>>> import numpy as np
>>> np.set_printoptions(suppress=True, linewidth=140)
>>> def rnd(a):
...     return np.round(a, 1) + 0
... 
>>> mat = np.load("sample11.npy")
>>> mat
array([[ 1.1, -0.5, -1.3, -1.1],
       [ 0.3, -1.9,  1.4,  2. ],
       [-1.2,  3.4, -2.3, -2.7],
       [-2.6, -0.2,  2.8, -3.1],
       [ 0.7, -1. ,  2.9,  0. ],
       [ 1.4,  1.2, -0.6,  0.7],
       [-0.8,  2.9, -0.2,  2. ],
       [-0.9, -1.3, -0.1, -5.2],
       [ 0. ,  0.5, -1.1, -1.6],
       [ 1.7, -0.6,  0.7,  5.7],
       [ 0.3,  0.6, -0.9,  1.5],
       [ 0.4,  2. , -1.1,  1.7]])
>>> z = mat[:, 0] > np.median(mat[:, 0])
>>> u = mat[z].mean(axis=0) - mat[~z].mean(axis=0)
>>> rnd((((mat - mat.mean(axis=0)) @ u > 0) == z).mean())
np.float64(0.7)
>>> ((mat - mat.mean(axis=0)) @ u > 0).astype(int)
array([0, 1, 0, 0, 1, 1, 1, 0, 0, 1, 1, 1])
>>> vec = np.array([7, -1, 5, 1])
>>> target = mat @ vec
>>> rnd(np.linalg.lstsq(mat, target)[0])
array([ 7., -1.,  5.,  1.])
>>> rnd(np.linalg.pinv(mat) @ mat)
array([[1., 0., 0., 0.],
       [0., 1., 0., 0.],
       [0., 0., 1., 0.],
       [0., 0., 0., 1.]])
>>> rnd(np.linalg.solve(mat.T @ mat, mat.T @ target))
array([ 7., -1.,  5.,  1.])
>>> rnd(target)
array([  0.6,  13. , -26. ,  -7.1,  20.4,   6.3,  -7.5, -10.7,  -7.6,  21.7,  -1.5,  -3. ])
>>> rng = np.random.default_rng(3938)
>>> target = target + 0.1 * rng.normal(size=12)
>>> rnd(target)
array([  0.8,  12.8, -25.9,  -7.2,  20.5,   6.3,  -7.5, -10.7,  -7.5,  21.7,  -1.3,  -3.2])
>>> beta, *_ = np.linalg.lstsq(mat, target)
>>> beta.round()
array([ 7., -1.,  5.,  1.])
>>> [round(float(np.linalg.norm(np.linalg.solve(mat.T @ mat + lam * np.eye(4), mat.T @ target))), 2) for lam in (0, 1, 10, 100)]
[8.76, 7.57, 4.92, 2.12]
>>> C2 = np.cov(mat, rowvar=False)
>>> np.argwhere(np.triu(np.abs(np.corrcoef(mat.T)) > 0.8, 1))
array([], shape=(0, 2), dtype=int64)
>>> rnd(np.linalg.eigvalsh(C2)[::-1])
array([9.2, 4.4, 1.6, 0.3])
>>> np.argsort(-mat.std(axis=0).round(6), kind="stable")
array([3, 1, 2, 0])
>>> rnd(np.median(mat, axis=0))
array([ 0.3,  0.2, -0.4,  0.4])
>>> print(C2.shape)
(4, 4)
>>> A = np.load("block6.npy")
>>> rnd(A)
array([[  9.6, -55.8,  24.2,  23.4, -51.9, -16.2,  -5.9],
       [  8.5, -45.5,  19.9,  17.1, -41.9, -12.1,  -5.8],
       [  7.1, -34.2,  15.3,  10.7, -31. ,  -7.8,  -5.4],
       [  7.1, -34.1,  15.2,  10.6, -30.9,  -7.8,  -5.4],
       [  5.5, -23.4,  10.9,   5.2, -20.7,  -4.2,  -5. ],
       [  2.6,  -9.4,   5.4,  -0.5,  -7.6,  -0.7,  -3.8],
       [  1.5,  -5.4,   3.7,  -1.3,  -4. ,  -0.1,  -3.1],
       [  1. ,  -3.8,   3. ,  -1.4,  -2.6,   0. ,  -2.7],
       [  0. ,  -0.8,   1.1,  -0.8,  -0.3,  -0.1,  -1.1],
       [  0. ,  -0.5,   0.9,  -0.6,  -0.2,  -0.1,  -0.9],
       [  0. ,   0. ,   0. ,   0. ,   0. ,   0. ,   0. ],
       [  0.8,   0.4,  -1.8,   0.6,  -0.2,   0.8,   1.6],
       [  3. ,   1. ,  -4.8,  -0.2,  -0.3,   3.4,   3.6],
       [  4.6,   1.6,  -6.9,  -1.5,   0. ,   5.5,   4.7],
       [  4.8,   1.7,  -7.2,  -1.7,   0.1,   5.8,   4.8],
       [ 11.4,   6.3, -15.7,  -9.7,   3.8,  15.9,   8. ],
       [ 13. ,   7.8, -17.9, -12. ,   5.1,  18.6,   8.6],
       [ 15.1,   9.8, -20.7, -15.2,   6.9,  22.2,   9.4],
       [ 18.5,  13.5, -25.5, -20.9,  10.3,  28.3,  10.6],
       [ 25. ,  21.3, -34.7, -32.4,  17.6,  40.3,  12.6],
       [ 28.7,  26.2, -40.1, -39.5,  22.3,  47.5,  13.6]])
>>> dist = np.linalg.norm(A[:, None] - A[None], axis=-1)
>>> print((dist + 1e9 * np.eye(21)).round(6).argmin(axis=1))
[ 1  0  3  2  3  6  7  6  9  8  9 10 13 14 13 16 15 16 17 20 19]
>>> print(rnd(dist[:5, :5]))
[[ 0.  16.8 35.  35.2 51.9]
 [16.8  0.  18.2 18.4 35.1]
 [35.  18.2  0.   0.2 16.9]
 [35.2 18.4  0.2  0.  16.7]
 [51.9 35.1 16.9 16.7  0. ]]
>>> rnd(np.linalg.norm(A, axis=1))
array([85.7, 69. , 51.2, 51. , 34.6, 14. ,  8.5,  6.4,  2. ,  1.5,  0.1,  2.8,  7.6, 11.3, 11.7, 29. , 33.8, 40.1, 51.3, 73.6, 87.3])
>>> dist.mean(axis=1).argmax()
np.int64(20)
>>> dist[12].round(6).argsort(kind="stable")[:4]
array([12, 13, 14, 11])
